In [1]: import numpy as np

In [2]: import numpy.linalg as la

In [3]: np.set_printoptions(suppress=True, linewidth=100)

In [4]: rnd = lambda a: np.round(a, 3) + 0

In [5]: sv = 20 * 0.5 ** np.arange(12)

In [6]: rng = np.random.default_rng(512662)

In [7]: data = rng.normal(size=(21, 12)) * rng.permutation(sv)

In [8]: rnd(data)
Out[8]: 
array([[ -5.552,  -1.673,  -0.51 ,   0.018,  -0.004,   0.094,  -1.24 ,   0.005,   0.93 ,  31.398,
         -0.161,  -0.01 ],
       [  0.419,   0.413,   1.448,  -0.046,   0.015,  -0.067,   6.592,  -0.013,  -0.237, -14.967,
         -0.169,   0.007],
       [  1.089,   3.148,   1.131,  -0.058,   0.033,  -0.467,   1.586,  -0.014,   0.85 ,   4.216,
          0.049,  -0.005],
       [ -3.503, -13.39 ,   2.07 ,  -0.079,   0.01 ,   0.034,   0.038,  -0.004,   0.36 ,  55.452,
          0.098,  -0.04 ],
       [  5.902,   1.765,   0.685,   0.081,  -0.001,  -0.753,   0.205,   0.003,  -0.2  ,  18.229,
          0.164,   0.017],
       [ -7.297,  -3.976,  -2.841,  -0.086,   0.076,  -0.084,   3.244,   0.019,   1.563, -12.425,
          0.011,   0.026],
       [  3.866,  -1.402,  -0.35 ,   0.039,   0.013,  -0.173,  -1.938,  -0.01 ,  -0.023,  28.621,
          0.26 ,  -0.048],
       [ -0.329,   3.007,  -0.445,  -0.066,  -0.017,   0.197,  -0.612,  -0.01 ,   0.293, -36.908,
         -0.163,   0.01 ],
       [  2.449,   4.736,   0.16 ,  -0.006,  -0.031,   0.337,   2.955,  -0.012,  -0.61 ,  20.921,
         -0.022,  -0.011],
       [ -6.361,   0.156,  -0.532,  -0.064,  -0.005,  -0.241,   4.853,  -0.003,   0.29 , -47.237,
         -0.029,  -0.014],
       [ -3.732,  -5.717,  -1.555,  -0.093,   0.027,   0.   ,  -5.201,  -0.004,  -0.356, -11.68 ,
         -0.205,   0.005],
       [ -3.106,   7.081,   2.51 ,   0.002,  -0.007,   0.046,   2.124,  -0.016,  -0.302,  39.839,
         -0.122,  -0.002],
       [ -7.335,  15.391,   1.042,  -0.13 ,  -0.044,   0.13 ,  -0.149,  -0.003,   0.343,  59.21 ,
          0.19 ,   0.029],
       [ -1.375,  -2.572,  -0.342,   0.039,   0.044,  -0.362,  -1.023,  -0.006,  -0.939,  -1.028,
          0.127,   0.017],
       [ -5.171, -12.833,   1.419,   0.061,  -0.002,   0.267,   1.628,  -0.014,   0.071,   1.789,
         -0.029,  -0.014],
       [ -0.353,  -8.958,   0.129,   0.009,   0.022,   0.05 ,   0.665,  -0.019,  -0.11 ,  16.599,
          0.039,   0.02 ],
       [ -3.04 ,  -2.834,   0.25 ,  -0.061,  -0.026,  -0.076,  -3.517,  -0.009,   0.215, -17.796,
          0.058,   0.022],
       [ -0.59 ,   4.914,  -0.241,  -0.002,   0.028,   0.143,   0.699,  -0.006,  -0.315,   3.165,
         -0.02 ,   0.001],
       [ -0.363,   0.503,   0.911,   0.036,   0.013,   0.694,   2.45 ,  -0.005,  -0.022, -11.912,
          0.237,  -0.023],
       [  1.389,  -1.452,   0.266,  -0.032,   0.059,   0.315,  -2.556,   0.001,   0.261,  -7.164,
         -0.066,  -0.007],
       [ -6.299,   5.054,  -0.253,  -0.141,   0.006,  -0.161,  -4.909,   0.007,  -0.015,   6.339,
          0.18 ,  -0.001]])

In [9]: def softmax(z):
   ...:     e = np.exp(z - z.max(axis=-1, keepdims=True))
   ...:     return e / e.sum(axis=-1, keepdims=True)
   ...: 

In [10]: rnd(softmax(10 * data[17]))
Out[10]: array([0., 1., 0., 0., 0., 0., 0., 0., 0., 0., 0., 0.])

In [11]: rnd(softmax(data[17]))
Out[11]: array([0.003, 0.801, 0.005, 0.006, 0.006, 0.007, 0.012, 0.006, 0.004, 0.139, 0.006, 0.006])

In [12]: scores = data @ data.T / np.sqrt(12)

In [13]: rnd(softmax(scores)[17] @ data)
Out[13]: 
array([-7.335, 15.391,  1.042, -0.13 , -0.044,  0.13 , -0.149, -0.003,  0.343, 59.21 ,  0.19 ,
        0.029])

In [14]: softmax(scores).round(6).argmax(axis=1)
Out[14]: array([12,  9, 12,  3, 12,  9, 12,  9, 12,  9,  9, 12, 12,  9,  3,  3,  9, 12,  9,  9, 12])
